$ python -q
>>> import numpy as np
>>> from numpy import linalg as LA
>>> np.set_printoptions(precision=2, suppress=True, linewidth=160)
>>> def tidy(a):
...     return np.round(a, 2) + 0
... 
>>> A = np.loadtxt("layer1.csv", delimiter=",")
>>> print(A)
[[ 0.59 -0.41 -0.34  0.08 -3.65  0.02]
 [ 1.68 -0.72  0.55  0.29  3.6   0.17]
 [ 0.45 -0.18 -1.39 -0.05  2.52  0.15]
 [ 0.12 -0.43  0.3  -0.08  1.28 -0.04]
 [-1.07  1.24  0.05  0.11  3.23 -0.08]
 [ 0.69  0.28  0.   -0.35  3.89  0.07]
 [ 0.68 -0.98  0.55  0.26  3.79 -0.1 ]
 [-0.78 -0.03 -0.26 -0.06  2.11 -0.16]
 [-0.54  0.5   0.28  0.09  1.68  0.07]
 [ 0.78  0.72  0.05  0.16  3.79 -0.15]
 [ 0.65 -0.5   0.13 -0.05  1.18 -0.07]
 [-1.6  -0.32  0.03  0.02 -2.56 -0.02]
 [-0.44 -0.37 -0.29 -0.36  1.4  -0.02]
 [-0.41 -0.56 -0.25 -0.06 -0.91  0.19]
 [ 0.08 -0.95  0.6   0.12  6.41 -0.08]
 [ 1.43 -0.23  0.3   0.29 -1.28  0.2 ]
 [ 1.82  0.01 -0.14 -0.23  3.16  0.05]
 [ 1.53 -0.13  0.1   0.04 -0.3   0.05]
 [-1.45 -0.45  0.07 -0.3  -4.42 -0.11]
 [-1.22 -1.19 -0.02  0.04  2.15 -0.04]
 [-3.47  0.42  0.12  0.21  2.13 -0.02]
 [-3.13  0.1  -0.13  0.08 -1.04 -0.02]
 [-1.82  0.01  0.77 -0.09  3.26  0.06]
 [ 0.64 -0.53  0.52 -0.15  3.44 -0.04]
 [ 0.07 -0.73 -0.12 -0.04  4.42  0.06]
 [-0.92 -0.8  -0.07 -0.23 -0.08  0.06]]
>>> Ac = A - A.mean(axis=0)
>>> vecs = LA.svd(Ac)[2][:4]
>>> A2 = Ac - Ac @ vecs.T @ vecs
>>> print(tidy(np.diag(vecs.T @ vecs)))
[1.   1.   0.97 0.03 1.   0.  ]
>>> print(LA.norm(A2, axis=1).round(6).argmax())
5
>>> idx = A[:, 3] > np.median(A[:, 3])
>>> u = A[idx].mean(axis=0) - A[~idx].mean(axis=0)
>>> print(((A - A.mean(axis=0)) @ u > 0).astype(int))
[1 0 0 0 1 0 0 0 1 0 0 1 0 1 0 1 0 1 1 0 1 1 1 0 0 1]
>>> print(tidy(u))
[-0.22  0.18  0.22  0.3  -0.25 -0.02]
>>> print(idx.astype(int))
[1 1 0 0 1 0 1 0 1 1 0 1 0 0 1 1 0 1 0 1 1 1 0 0 0 0]
>>> Ac = (A - A.mean(axis=0)) / A.std(axis=0)
>>> print(tidy(Ac.std(axis=0)))
[1. 1. 1. 1. 1. 1.]
>>> b = LA.lstsq(np.delete(Ac, 4, axis=1), Ac[:, 4])[0]
>>> print(np.abs(b).argmax())
0
>>> def softmax(z):
...     e = np.exp(z - z.max(axis=-1, keepdims=True))
...     return e / e.sum(axis=-1, keepdims=True)
... 
>>> print(tidy(softmax(A[18] + 4)))
[0.07 0.18 0.3  0.21 0.   0.25]
>>> print(tidy(softmax(A[18])))
[0.07 0.18 0.3  0.21 0.   0.25]
>>> print(tidy(softmax(A).sum(axis=1)))
[1. 1. 1. 1. 1. 1. 1. 1. 1. 1. 1. 1. 1. 1. 1. 1. 1. 1. 1. 1. 1. 1. 1. 1. 1. 1.]
>>> S = A @ A.T / np.sqrt(6)
>>> print(tidy(softmax(S)[18] @ A))
[-1.33 -0.44  0.04 -0.26 -4.29 -0.1 ]
>>> A2 = np.array([[-1, 0, -2], [2, -2, -1], [1, -1, 0], [1, 1, -2], [-2, 0, -2]])
>>> data = A2.T @ A2
>>> print(data)
[[11 -4  2]
 [-4  6  0]
 [ 2  0 13]]
>>> L = LA.cholesky(data)
>>> print(tidy(L))
[[ 3.32  0.    0.  ]
 [-1.21  2.13  0.  ]
 [ 0.6   0.34  3.54]]
>>> print(np.prod(np.diag(L)) ** 2, tidy(LA.det(data)))
626.0 626.0
>>> u = np.array([1, -4, 2])
>>> A2 = L + np.outer(u, np.eye(3)[2])
>>> print(tidy(LA.det(A2) / LA.det(L)), tidy(1 + LA.solve(L, u)[2]))
1.68 1.68
>>> x = np.array([0, 0, -2])
>>> target = data @ x
>>> print(target)
[ -4   0 -26]
>>> print(tidy(LA.solve(data, data[:, 2])))
[0. 0. 1.]
>>> print(tidy(LA.solve(data, target + data[:, 1])))
[ 0.  1. -2.]
>>> print(tidy(LA.solve(data, target)))
[ 0.  0. -2.]
>>> print(tidy(LA.solve(data, -2 * target)))
[0. 0. 4.]
>>> print(tidy(LA.solve(data.T, data[2])))
[0. 0. 1.]
>>> print(np.kron(np.eye(2, dtype=int), data))
[[11 -4  2  0  0  0]
 [-4  6  0  0  0  0]
 [ 2  0 13  0  0  0]
 [ 0  0  0 11 -4  2]
 [ 0  0  0 -4  6  0]
 [ 0  0  0  2  0 13]]
>>> print(np.einsum("ij,ji->", data, data))
366
>>> print(tidy(np.poly(data)))
[   1.  -30.  267. -626.]
>>> print(tidy(LA.det(data.T)))
626.0
>>> print(tidy(LA.det(2 * data)), tidy(LA.det(data)))
5008.0 626.0
>>> print(tidy(LA.det(data[::-1])))
-626.0
>>> print(tidy(LA.eigvals(data).sum().real))
30.0
